% python3 -q
>>> import numpy as np
>>> np.set_printoptions(suppress=True, linewidth=120)
>>> arr = np.array([[1, 3, 1, 2, 2, 5, 3],
...     [4, 2, 2, 8, 0, 2, 2],
...     [0, 3, 0, 0, 4, 0, 3],
...     [4, 4, 4, 8, 1, 2, 5]])
>>> arr
array([[1, 3, 1, 2, 2, 5, 3],
       [4, 2, 2, 8, 0, 2, 2],
       [0, 3, 0, 0, 4, 0, 3],
       [4, 4, 4, 8, 1, 2, 5]])
>>> out = arr / np.linalg.norm(arr, axis=1, keepdims=True)
>>> C2 = out @ out.T
>>> C2[3].round(4)
array([0.7262, 0.9421, 0.4461, 1.    ])
>>> C2.round(4)
array([[1.    , 0.6168, 0.6125, 0.7262],
       [0.6168, 1.    , 0.21  , 0.9421],
       [0.6125, 0.21  , 1.    , 0.4461],
       [0.7262, 0.9421, 0.4461, 1.    ]])
>>> (C2 - 2 * np.eye(4)).round(6).argmax(axis=1)
array([3, 3, 0, 1])
>>> np.round(np.linalg.norm(out, axis=1), 4)
array([1., 1., 1., 1.])
>>> np.argwhere(np.triu(np.abs(C2) > 0.95, 1))
array([], shape=(0, 2), dtype=int64)
>>> left, sig, Vh = np.linalg.svd(C2)
>>> np.argmax(sig[:-1] / (sig[1:] + 1e-6)) + 1
np.int64(3)
>>> out = left[:, :3] @ np.diag(sig[:3]) @ Vh[:3]
>>> np.linalg.matrix_rank(C2, rtol=0.05)
np.int64(3)
>>> np.linalg.matrix_rank(out)
np.int64(3)
>>> np.round(np.linalg.norm(C2 - out) / np.linalg.norm(C2), 4)
np.float64(0.0086)
>>> round(float(np.abs(C2 - out).max()), 4)
0.0136
>>> left, sig, Vh = np.linalg.svd(arr, full_matrices=False)
>>> np.round(np.abs(Vh[0]), 4)
array([0.3387, 0.3424, 0.2689, 0.6774, 0.128 , 0.2663, 0.3867])
>>> round(float(np.sqrt((sig ** 2).sum())), 4), np.round(np.linalg.norm(arr), 4)
(18.0278, np.float64(18.0278))
>>> np.round(left.T @ arr @ Vh.T, 4) + 0
array([[16.3188,  0.    ,  0.    ,  0.    ],
       [ 0.    ,  6.5257,  0.    ,  0.    ],
       [ 0.    ,  0.    ,  3.6594,  0.    ],
       [ 0.    ,  0.    ,  0.    ,  1.6499]])
>>> np.round(np.cumsum(sig ** 2) / np.sum(sig ** 2), 4)
array([0.8194, 0.9504, 0.9916, 1.    ])
>>> np.abs(left[:, 0]).round(6).argmax()
np.int64(3)
>>> x0 = np.array([-1, -1, 1, -1, -2, 1, 1])
>>> a = np.maximum(arr @ x0, 0)
>>> np.maximum(arr @ (3 * x0), 0)
array([0, 0, 0, 0])
>>> np.round(np.tanh(arr @ x0), 4)
array([-0.7616, -1.    , -1.    , -1.    ])
>>> np.maximum(arr @ x0, 0) - np.maximum(-arr @ x0, 0)
array([-1, -8, -8, -7])
>>> u = np.array([-2, 0, -3, 3, -1, -2]) + 0.5
>>> A = np.outer(u, u) / (u @ u)
>>> A.round(4)
array([[ 0.0957, -0.0319,  0.1596, -0.2234,  0.0319,  0.0957],
       [-0.0319,  0.0106, -0.0532,  0.0745, -0.0106, -0.0319],
       [ 0.1596, -0.0532,  0.266 , -0.3723,  0.0532,  0.1596],
       [-0.2234,  0.0745, -0.3723,  0.5213, -0.0745, -0.2234],
       [ 0.0319, -0.0106,  0.0532, -0.0745,  0.0106,  0.0319],
       [ 0.0957, -0.0319,  0.1596, -0.2234,  0.0319,  0.0957]])
>>> T = np.stack([arr, 4 * arr, arr[::-1]])
>>> np.linalg.matrix_rank(T)
array([4, 4, 4])
>>> (T @ arr.T).shape
(3, 4, 4)
>>> T.sum(axis=0)
array([[ 9, 19,  9, 18, 11, 27, 20],
       [20, 13, 10, 40,  4, 10, 13],
       [ 4, 17,  2,  8, 20,  2, 17],
       [21, 23, 21, 42,  7, 15, 28]])
>>> np.round(np.linalg.norm(T, axis=(1, 2)), 4)
array([18.0278, 72.111 , 18.0278])
